% ipython --no-banner

In [1]: import numpy as np

In [2]: import numpy.linalg as la

In [3]: np.set_printoptions(suppress=True, linewidth=200)

In [4]: tidy = lambda a: np.round(a, 3) + 0

In [5]: W0 = np.load("dump.npy")

In [6]: W0
Out[6]: 
array([[-3.1  ,  1.492,  0.449, -0.989],
       [-3.805,  2.169,  0.544, -1.273],
       [-3.367,  2.05 , -0.538, -0.779],
       [-3.389,  2.259, -0.006, -1.291],
       [-3.363,  1.702,  0.249, -0.783],
       [-3.096,  2.063, -0.062, -0.745],
       [-2.96 ,  1.556,  0.103, -0.966],
       [-2.93 ,  1.396,  0.09 , -0.801],
       [-3.274,  2.396,  0.148, -1.043],
       [-0.987,  0.64 ,  3.584, -1.097],
       [-0.73 ,  1.306,  2.719, -1.168],
       [-0.889,  1.267,  3.55 , -0.778],
       [-0.976,  0.96 ,  2.806, -1.002],
       [-0.475,  1.501,  3.093, -1.282],
       [-1.392,  1.078,  2.978, -0.847],
       [-0.607,  0.825,  2.844, -0.932],
       [-1.063,  1.204,  3.147, -0.959],
       [-0.933,  1.128,  3.107, -1.051]])

In [7]: lab = W0[:, 2] > np.median(W0[:, 2])

In [8]: f = W0[lab].mean(axis=0) - W0[~lab].mean(axis=0)

In [9]: np.argsort(-np.abs(f).round(6), kind="stable")
Out[9]: array([2, 0, 1, 3])

In [10]: Z = W0[[8, 10]].astype(float)

In [11]: for _ in range(5):
    ...:     lab = la.norm(W0[:, None] - Z, axis=-1).argmin(axis=1)
    ...:     Z = np.array([W0[lab == j].mean(axis=0) for j in range(2)])
    ...: 

In [12]: lab
Out[12]: array([0, 0, 0, 0, 0, 0, 0, 0, 0, 1, 1, 1, 1, 1, 1, 1, 1, 1])

In [13]: np.abs(Z[1] - Z[0]).argmax()
Out[13]: np.int64(2)

In [14]: np.bincount(lab)
Out[14]: array([9, 9])

In [15]: tidy(Z)
Out[15]: 
array([[-3.254,  1.898,  0.109, -0.963],
       [-0.895,  1.101,  3.092, -1.013]])

In [16]: tidy(Z[1] - Z[0])
Out[16]: array([ 2.359, -0.797,  2.983, -0.05 ])

In [17]: P = W0 @ la.solve(W0.T @ W0, W0.T)

In [18]: tidy(np.trace(P))
Out[18]: np.float64(4.0)

In [19]: np.allclose(P @ P, P)
Out[19]: True

In [20]: tidy(la.eigvalsh(P))
Out[20]: array([0., 0., 0., 0., 0., 0., 0., 0., 0., 0., 0., 0., 0., 0., 1., 1., 1., 1.])

In [21]: Xs = W0 - W0.mean(axis=0)

In [22]: vecs = la.svd(Xs)[2][:2]

In [23]: B = Xs - Xs @ vecs.T @ vecs

In [24]: tidy(la.norm(B) / la.norm(Xs))
Out[24]: np.float64(0.157)

In [25]: Xs = (W0 - W0.mean(axis=0)) / W0.std(axis=0)

In [26]: tidy(Xs.std(axis=0))
Out[26]: array([1., 1., 1., 1.])

In [27]: coef = la.lstsq(np.delete(Xs, 2, axis=1), Xs[:, 2])[0]

In [28]: tidy(coef)
Out[28]: array([ 0.815, -0.155, -0.091])

In [29]: np.abs(coef).argmax()
Out[29]: np.int64(0)

In [30]: tidy(1 - np.var(Xs[:, 2] - np.delete(Xs, 2, axis=1) @ coef))
Out[30]: np.float64(0.916)

In [31]: M = np.load("layer14.npy")

In [32]: tidy(M)
Out[32]: 
array([[-0.186,  2.044, -1.543, -1.431,  0.6  ],
       [-0.93 , -0.116, -0.59 ,  1.561,  2.31 ],
       [ 1.488, -1.687, -1.919, -0.409,  0.301],
       [ 1.302, -0.062,  1.609, -1.248,  1.776],
       [ 2.047,  1.399, -0.037,  1.671, -0.245]])

In [33]: def softmax(z):
    ...:     e = np.exp(z - z.max(axis=-1, keepdims=True))
    ...:     return e / e.sum(axis=-1, keepdims=True)
    ...: 

In [34]: tidy(softmax(M).sum(axis=1))
Out[34]: array([1., 1., 1., 1., 1.])

In [35]: tidy(softmax(10 * M[3]))
Out[35]: array([0.007, 0.   , 0.157, 0.   , 0.836])

In [36]: tidy(softmax(M[3] + -2))
Out[36]: array([0.233, 0.059, 0.316, 0.018, 0.374])

In [37]: S = M @ M.T / np.sqrt(5)

In [38]: tidy(softmax(S + np.triu(np.full(S.shape, -np.inf), 1)))
Out[38]: 
array([[1.   , 0.   , 0.   , 0.   , 0.   ],
       [0.018, 0.982, 0.   , 0.   , 0.   ],
       [0.017, 0.017, 0.966, 0.   , 0.   ],
       [0.017, 0.017, 0.017, 0.949, 0.   ],
       [0.017, 0.017, 0.017, 0.017, 0.933]])

In [39]: tidy(softmax(S)[3] @ M)
Out[39]: array([ 1.256, -0.03 ,  1.433, -1.141,  1.707])

In [40]: F = np.load("sample5.npy")

In [41]: tidy(F)
Out[41]: 
array([[0.817, 0.35 , 0.117, 0.117],
       [0.35 , 0.15 , 0.05 , 0.05 ],
       [0.117, 0.05 , 0.017, 0.017],
       [0.117, 0.05 , 0.017, 0.017]])

In [42]: U, sv, Vt = la.svd(F)

In [43]: np.argmax(sv[:-1] / (sv[1:] + 1e-6)) + 1
Out[43]: np.int64(1)

In [44]: tidy(sv)
Out[44]: array([1., 0., 0., 0.])

In [45]: B = U[:, :1] @ np.diag(sv[:1]) @ Vt[:1]

In [46]: la.matrix_rank(F, rtol=0.05)
Out[46]: np.int64(1)

In [47]: tidy(B)
Out[47]: 
array([[0.817, 0.35 , 0.117, 0.117],
       [0.35 , 0.15 , 0.05 , 0.05 ],
       [0.117, 0.05 , 0.017, 0.017],
       [0.117, 0.05 , 0.017, 0.017]])

In [48]: la.matrix_rank(B)
Out[48]: np.int64(1)

In [49]: tidy(np.abs(F - B).max())
Out[49]: np.float64(0.0)

In [50]: x = np.array([0, 2, 4, 2])

In [51]: tidy(np.eye(4) - B)
Out[51]: 
array([[ 0.183, -0.35 , -0.117, -0.117],
       [-0.35 ,  0.85 , -0.05 , -0.05 ],
       [-0.117, -0.05 ,  0.983, -0.017],
       [-0.117, -0.05 , -0.017,  0.983]])

In [52]: tidy(la.eigvalsh(2 * B - np.eye(4)))
Out[52]: array([-1., -1., -1.,  1.])

In [53]: tidy(B @ x)
Out[53]: array([1.4, 0.6, 0.2, 0.2])

In [54]: x = np.array([2, -5, 6, -8])

In [55]: tidy(F @ x)
Out[55]: array([-0.35, -0.15, -0.05, -0.05])

In [56]: tidy((x - F @ x) @ (F @ x))
Out[56]: np.float64(0.0)

In [57]: tidy(np.eye(4) - F)
Out[57]: 
array([[ 0.183, -0.35 , -0.117, -0.117],
       [-0.35 ,  0.85 , -0.05 , -0.05 ],
       [-0.117, -0.05 ,  0.983, -0.017],
       [-0.117, -0.05 , -0.017,  0.983]])

In [58]: tidy(F @ F @ x)
Out[58]: array([-0.35, -0.15, -0.05, -0.05])

In [59]: rng = np.random.default_rng(335)

In [60]: B = F + rng.integers(-2, 3, (4, 1)) @ rng.integers(-2, 3, (1, 4))

In [61]: tidy(B)
Out[61]: 
array([[-1.183,  2.35 ,  0.117,  2.117],
       [-0.65 ,  1.15 ,  0.05 ,  1.05 ],
       [-1.883,  2.05 ,  0.017,  2.017],
       [ 0.117,  0.05 ,  0.017,  0.017]])

In [62]: np.abs(B - F).sum(axis=1)
Out[62]: array([6., 3., 6., 0.])

In [63]: la.matrix_rank(B - F, tol=1e-8)
Out[63]: np.int64(1)

In [64]: rank = la.matrix_rank(F)

In [65]: rank
Out[65]: np.int64(1)

In [66]: null = la.svd(F)[2][rank:].T

In [67]: null.shape
Out[67]: (4, 3)

In [68]: np.allclose(F @ null, 0)
Out[68]: True

In [69]: X = np.load("mat.npy")

In [70]: X
Out[70]: 
array([[ 7,  0,  0],
       [10,  0,  0],
       [ 4, 11,  0],
       [ 0,  0,  7],
       [ 0, 12,  0],
       [ 3,  9,  0],
       [12,  0,  0],
       [10,  0,  4],
       [ 0,  7,  0],
       [ 8,  0,  3],
       [ 7,  0, 10],
       [ 2,  7,  0],
       [ 2,  0,  5],
       [10,  3,  0],
       [ 6, 10,  0],
       [ 0,  0,  3],
       [ 0, 13,  0],
       [15,  3,  0],
       [ 0,  0,  0],
       [15,  3,  0],
       [ 0,  6,  0],
       [ 4,  0,  6],
       [ 0,  0,  0],
       [ 7,  0,  5],
       [ 4,  1,  0]])

In [71]: t = np.radians(180)

In [72]: Rm = np.eye(3)

In [73]: Rm[1, 1] = Rm[2, 2] = np.cos(t)

In [74]: Rm[1, 2], Rm[2, 1] = -np.sin(t), np.sin(t)

In [75]: tidy(Rm)
Out[75]: 
array([[ 1.,  0.,  0.],
       [ 0., -1.,  0.],
       [ 0.,  0., -1.]])

In [76]: B = X @ Rm.T

In [77]: np.abs(B - X).max(axis=0)
Out[77]: array([ 0., 26., 20.])

In [78]: tidy(la.svd(X, compute_uv=False)), tidy(la.svd(B, compute_uv=False))
Out[78]: (array([36.964, 25.785, 14.86 ]), array([36.964, 25.785, 14.86 ]))

In [79]: tidy(B)
Out[79]: 
array([[  7.,   0.,   0.],
       [ 10.,   0.,   0.],
       [  4., -11.,   0.],
       [  0.,   0.,  -7.],
       [  0., -12.,   0.],
       [  3.,  -9.,   0.],
       [ 12.,   0.,   0.],
       [ 10.,   0.,  -4.],
       [  0.,  -7.,   0.],
       [  8.,   0.,  -3.],
       [  7.,   0., -10.],
       [  2.,  -7.,   0.],
       [  2.,   0.,  -5.],
       [ 10.,  -3.,   0.],
       [  6., -10.,   0.],
       [  0.,   0.,  -3.],
       [  0., -13.,   0.],
       [ 15.,  -3.,   0.],
       [  0.,   0.,   0.],
       [ 15.,  -3.,   0.],
       [  0.,  -6.,   0.],
       [  4.,   0.,  -6.],
       [  0.,   0.,   0.],
       [  7.,   0.,  -5.],
       [  4.,  -1.,   0.]])

In [80]: np.allclose(la.norm(X, axis=1), la.norm(B, axis=1))
Out[80]: True

In [81]: np.allclose(X @ X.T, B @ B.T)
Out[81]: True

In [82]: ev, vecs = la.eigh(F)

In [83]: x = np.array([-5, -1, 3, -5])

In [84]: tidy(vecs * np.maximum(ev, 0) @ vecs.T)
Out[84]: 
array([[0.817, 0.35 , 0.117, 0.117],
       [0.35 , 0.15 , 0.05 , 0.05 ],
       [0.117, 0.05 , 0.017, 0.017],
       [0.117, 0.05 , 0.017, 0.017]])

In [85]: tidy(x @ F @ x)
Out[85]: np.float64(26.667)

In [86]: tidy(x @ F @ x / (x @ x)), tidy(ev[0]), ev[-1]
Out[86]: (np.float64(0.444), np.float64(0.0), np.float64(1.0))
